>>> import numpy as np
>>> np.set_printoptions(precision=3, suppress=True, linewidth=100)
>>> rnd = lambda a: np.round(a, 3) + 0
>>> K = np.load("mat.npy")
>>> K
array([[  5,   6,  -7,   3,  -4],
       [ -3,   1,   1,  -5,  -6],
       [ -9,   0,   6,  -3,  -6],
       [ -4,   2,   9,   1, -11],
       [  0,  -2,  10,  10, -18],
       [ -7, -11,  17,  19, -22],
       [  0, -19,  15,  12, -31],
       [ -2, -16,  19,  16, -38],
       [ -3, -11,  27,  18, -37],
       [-10,  -2,  36,  25, -35]])
>>> O, V = np.linalg.qr(K[:, :4])[0], np.linalg.qr(K[:, 4:])[0]
>>> s = np.linalg.svd(O.T @ V, compute_uv=False)
>>> (s > 0.9).sum()
np.int64(1)
>>> rnd(np.linalg.norm(O @ O.T - V @ V.T, 2))
np.float64(1.0)
>>> dist = np.linalg.norm(K[:, None] - K[None], axis=-1)
>>> rnd(np.linalg.norm(K - K.mean(axis=0), axis=1))
array([30.532, 24.94 , 22.15 , 15.518,  6.326, 12.281, 17.721, 22.082, 23.546, 31.768])
>>> (dist + 1e9 * np.eye(10)).round(6).argmin(axis=1)
array([1, 2, 1, 2, 3, 6, 7, 6, 7, 8])
>>> dist[3].round(6).argsort(kind="stable")[:4]
array([3, 2, 1, 4])
>>> dist.mean(axis=1).argmax()
np.int64(9)
>>> np.flatnonzero(dist[3] < dist.mean() / 2)
array([1, 2, 3, 4])
>>> x = np.array([6, 9, 1, 5, 9])
>>> rhs = K @ x
>>> rnd(np.linalg.lstsq(K, rhs)[0])
array([6., 9., 1., 5., 9.])
>>> rhs
array([  56,  -87, -117,  -91, -120, -227, -375, -399, -333, -232])
>>> rnd(np.linalg.pinv(K) @ K)
array([[1., 0., 0., 0., 0.],
       [0., 1., 0., 0., 0.],
       [0., 0., 1., 0., 0.],
       [0., 0., 0., 1., 0.],
       [0., 0., 0., 0., 1.]])
>>> rng = np.random.default_rng(52263)
>>> rhs = rhs + 0.3 * rng.normal(size=10)
>>> rnd(rhs)
array([  55.601,  -87.484, -116.295,  -90.807, -119.823, -227.037, -374.994, -398.201, -333.332,
       -232.52 ])
>>> beta, *_ = np.linalg.lstsq(K, rhs)
>>> rnd(beta)
array([5.946, 8.97 , 0.969, 4.988, 8.988])
>>> rnd(K.T @ (rhs - K @ beta))
array([0., 0., 0., 0., 0.])
>>> M = np.load("dump.npy")
>>> M
array([[2, 8, 1],
       [1, 4, 0]])
>>> Y = M / np.sqrt((M ** 2).mean(axis=1, keepdims=True))
>>> np.linalg.matrix_rank(Y) == np.linalg.matrix_rank(M)
np.True_
>>> np.linalg.matrix_rank(M - M.mean(axis=1, keepdims=True))
np.int64(2)
>>> rnd(M - M.mean(axis=1, keepdims=True))
array([[-1.667,  4.333, -2.667],
       [-0.667,  2.333, -1.667]])
>>> rnd(Y[1])
array([0.42, 1.68, 0.  ])
>>> rnd(np.linalg.norm(Y, axis=1))
array([1.732, 1.732])
>>> [round(float(x), 3) for x in np.linalg.svd(M, compute_uv=False)[:3]]
[9.263, 0.445]
>>> rnd(np.linalg.norm(M, 2) / np.linalg.norm(M))
np.float64(0.999)
>>> np.argsort(-np.linalg.norm(M, axis=0).round(6), kind="stable")[:3]
array([1, 0, 2])
>>> Uu, s, VT = np.linalg.svd(M)
>>> np.argmax(s[:-1] / (s[1:] + 1e-6)) + 1
np.int64(1)
>>> rnd(s)
array([9.263, 0.445])
>>> Y = Uu[:, :1] @ np.diag(s[:1]) @ VT[:1]
>>> rnd(np.linalg.norm(M - Y, 2)), rnd(s[1])
(np.float64(0.445), np.float64(0.445))
>>> def softmax(z):
...     e = np.exp(z - z.max(axis=-1, keepdims=True))
...     return e / e.sum(axis=-1, keepdims=True)
... 
>>> rnd(softmax(M[0]))
array([0.002, 0.997, 0.001])
>>> rnd(softmax(M[0] + -1))
array([0.002, 0.997, 0.001])
>>> S = M @ M.T / np.sqrt(3)
>>> rnd(softmax(S)[0] @ M)
array([2., 8., 1.])
>>> rnd(softmax(S))
array([[1., 0.],
       [1., 0.]])
>>> softmax(S).round(6).argmax(axis=1)
array([0, 0])
>>> Y = K / np.sqrt((K ** 2).mean(axis=1, keepdims=True))
>>> np.linalg.matrix_rank(Y) == np.linalg.matrix_rank(K)
np.True_
>>> rnd(np.linalg.norm(Y, axis=1))
array([2.236, 2.236, 2.236, 2.236, 2.236, 2.236, 2.236, 2.236, 2.236, 2.236])
>>> np.linalg.matrix_rank(K - K.mean(axis=1, keepdims=True))
np.int64(4)
>>> mat = np.loadtxt("layer10.csv", delimiter=",")
>>> mat
array([[-2.031, -0.108, -0.145],
       [ 6.214, -4.081,  3.605],
       [-0.866,  0.359, -1.801],
       [-1.6  , -0.658, -1.583],
       [ 3.646, -1.228,  2.022],
       [-1.204,  0.978,  0.423],
       [-0.034,  0.681, -2.183],
       [ 5.039, -2.325,  3.996],
       [-0.191,  2.33 , -3.87 ],
       [-3.565,  0.929, -1.365],
       [-1.533, -0.776, -3.324],
       [-2.054,  0.322, -3.557],
       [-0.797,  1.212, -2.749],
       [ 5.607, -3.668,  2.918],
       [-1.351,  0.922, -3.772],
       [ 5.345, -3.281,  2.953]])
>>> W = np.array([[2, 1], [2, 3], [-3, 1]])
>>> beta = np.array([-1, -1])
>>> H = np.maximum(mat @ W + beta, 0)
>>> (H > 0).astype(int)
array([[0, 0],
       [0, 0],
       [1, 0],
       [0, 0],
       [0, 1],
       [0, 1],
       [1, 0],
       [0, 1],
       [1, 1],
       [0, 0],
       [1, 0],
       [1, 0],
       [1, 0],
       [0, 0],
       [1, 0],
       [0, 0]])
>>> cent = np.array([[4, 0, 5], [0, -1, -4]])
>>> (H @ cent).round(6).argmax(axis=1)
array([0, 0, 2, 0, 0, 0, 2, 0, 2, 0, 2, 2, 2, 0, 2, 0])
>>> W @ cent
array([[  8,  -1,   6],
       [  8,  -3,  -2],
       [-12,  -1, -19]])
>>> labels = mat[:, 0] > np.median(mat[:, 0])
>>> f = mat[labels].mean(axis=0) - mat[~labels].mean(axis=0)
>>> rnd(f)
array([ 4.879, -1.541,  2.727])
>>> labels.astype(int)
array([0, 1, 0, 0, 1, 0, 1, 1, 1, 0, 0, 0, 1, 1, 0, 1])
>>> np.argsort(-np.abs(f).round(6), kind="stable")
array([0, 2, 1])
>>> ((mat - mat.mean(axis=0)) @ f > 0).astype(int)
array([0, 1, 0, 0, 1, 0, 0, 1, 0, 0, 0, 0, 0, 1, 0, 1])
>>> W0 = np.load("w.npy")
>>> rnd(W0)
array([[ 2.97 ,  0.274,  0.323],
       [-0.424,  1.921,  2.264],
       [ 0.   ,  2.287, -1.941]])
>>> x = np.array([0, 4, 6])
>>> rnd(W0 @ np.ones(3))
array([3.568, 3.762, 0.346])
>>> rnd(np.einsum("ij,j->i", W0, x))
array([ 3.039, 21.273, -2.496])
>>> rnd(W0 @ (2 * x))
array([ 6.078, 42.546, -4.992])
>>> np.linalg.norm(W0 @ x) <= np.linalg.norm(W0, 2) * np.linalg.norm(x) + 1e-9
np.True_
>>> rnd(W0 @ x)
array([ 3.039, 21.273, -2.496])
>>> (W0 @ x).argmax()
np.int64(1)
>>> rnd(W0 @ W0)
array([[ 8.704,  2.083,  0.954],
       [-2.075,  8.756, -0.181],
       [-0.97 , -0.045,  8.947]])
>>> rnd(np.trace(W0))
np.float64(2.95)
>>> np.allclose(W0 @ W0.T, W0.T @ W0)
True
>>> rnd((W0 + W0.T) / 2)
array([[ 2.97 , -0.075,  0.162],
       [-0.075,  1.921,  2.276],
       [ 0.162,  2.276, -1.941]])
>>> f = np.array([-4, -1, -4])
>>> Y = W0 + np.outer(f, np.eye(3)[1])
>>> rnd(Y)
array([[ 2.97 , -3.726,  0.323],
       [-0.424,  0.921,  2.264],
       [ 0.   , -1.713, -1.941]])
>>> J = np.load("case1.npy")
>>> J
array([[  0,   0, -15,  -9],
       [  0,   0,  -6,  -9],
       [ 15,   9,  10,   6],
       [  6,   9,   4,   6]])
>>> rnd(np.linalg.eigvals(J))
array([6.646+18.797j, 6.646-18.797j, 1.354 +3.83j , 1.354 -3.83j ])
>>> rnd(np.linalg.det(2 * J)), rnd(np.linalg.det(J))
(np.float64(104976.0), np.float64(6561.0))
>>> rnd(np.linalg.det(J.T))
np.float64(6561.0)
>>> Y = J / np.sqrt((J ** 2).mean(axis=1, keepdims=True))
>>> rnd(Y[2])
array([1.427, 0.856, 0.951, 0.571])
>>> f, v = J[0], J[2]
>>> f @ v
np.int64(-204)
>>> p = (f @ v) / (f @ f) * f
>>> (v - p) @ f
np.float64(0.0)
>>> f = np.array([1, 0, -2])
>>> np.cross(M[0, :3], M[1, :3])
array([-4,  1,  0])
>>> np.polyval(f, M[0])
array([ 2, 62, -1])
>>> data = np.loadtxt("arr.csv", delimiter=",")
>>> rnd(data)
array([[  8.71 , -19.803,   1.578,  27.993,  21.381],
       [  7.895, -18.358,   1.321,  25.4  ,  19.679],
       [  4.528, -11.688,   0.382,  13.978,  12.07 ],
       [  4.223, -10.997,   0.312,  12.86 ,  11.309],
       [  3.668,  -9.685,   0.196,  10.78 ,   9.881],
       [  1.409,  -2.869,   0.046,   1.463,   2.915],
       [  1.18 ,  -2.   ,   0.09 ,   0.618,   2.09 ],
       [  0.916,  -1.124,   0.137,  -0.033,   1.261],
       [  0.563,  -0.41 ,   0.137,  -0.265,   0.547],
       [  0.52 ,  -0.356,   0.132,  -0.261,   0.487],
       [ -0.064,   0.02 ,  -0.022,   0.043,  -0.042],
       [ -0.393,   0.077,  -0.145,   0.269,  -0.223],
       [ -1.061,   0.072,  -0.432,   0.695,  -0.504],
       [ -2.39 ,  -0.107,  -1.07 ,   1.334,  -0.963],
       [ -2.639,  -0.148,  -1.194,   1.425,  -1.046],
       [ -3.476,  -0.293,  -1.62 ,   1.675,  -1.328],
       [ -8.532,  -1.069,  -4.284,   1.958,  -3.215],
       [-13.619,  -1.594,  -7.014,   1.012,  -5.42 ],
       [-14.312,  -1.648,  -7.387,   0.822,  -5.74 ],
       [-18.628,  -1.905,  -9.714,  -0.607,  -7.809],
       [-18.901,  -1.917,  -9.861,  -0.709,  -7.944],
       [-20.522,  -1.979, -10.735,  -1.347,  -8.756],
       [-28.396,  -2.086, -14.981,  -4.984, -12.895],
       [-28.769,  -2.084, -15.182,  -5.175, -13.098],
       [-31.858,  -2.047, -16.846,  -6.812, -14.8  ]])
>>> labels = data[:, 1] > np.median(data[:, 1])
>>> f = data[labels].mean(axis=0) - data[~labels].mean(axis=0)
>>> labels.astype(int)
array([0, 0, 0, 0, 0, 0, 0, 1, 1, 1, 1, 1, 1, 1, 1, 1, 1, 1, 1, 0, 0, 0, 0, 0, 0])
>>> ((data - data.mean(axis=0)) @ f > 0).astype(int)
array([0, 0, 0, 0, 0, 1, 1, 1, 1, 1, 1, 1, 1, 1, 1, 1, 1, 0, 0, 0, 0, 0, 0, 0, 0])
>>> (((data - data.mean(axis=0)) @ f > 0) == labels).mean()
np.float64(0.84)
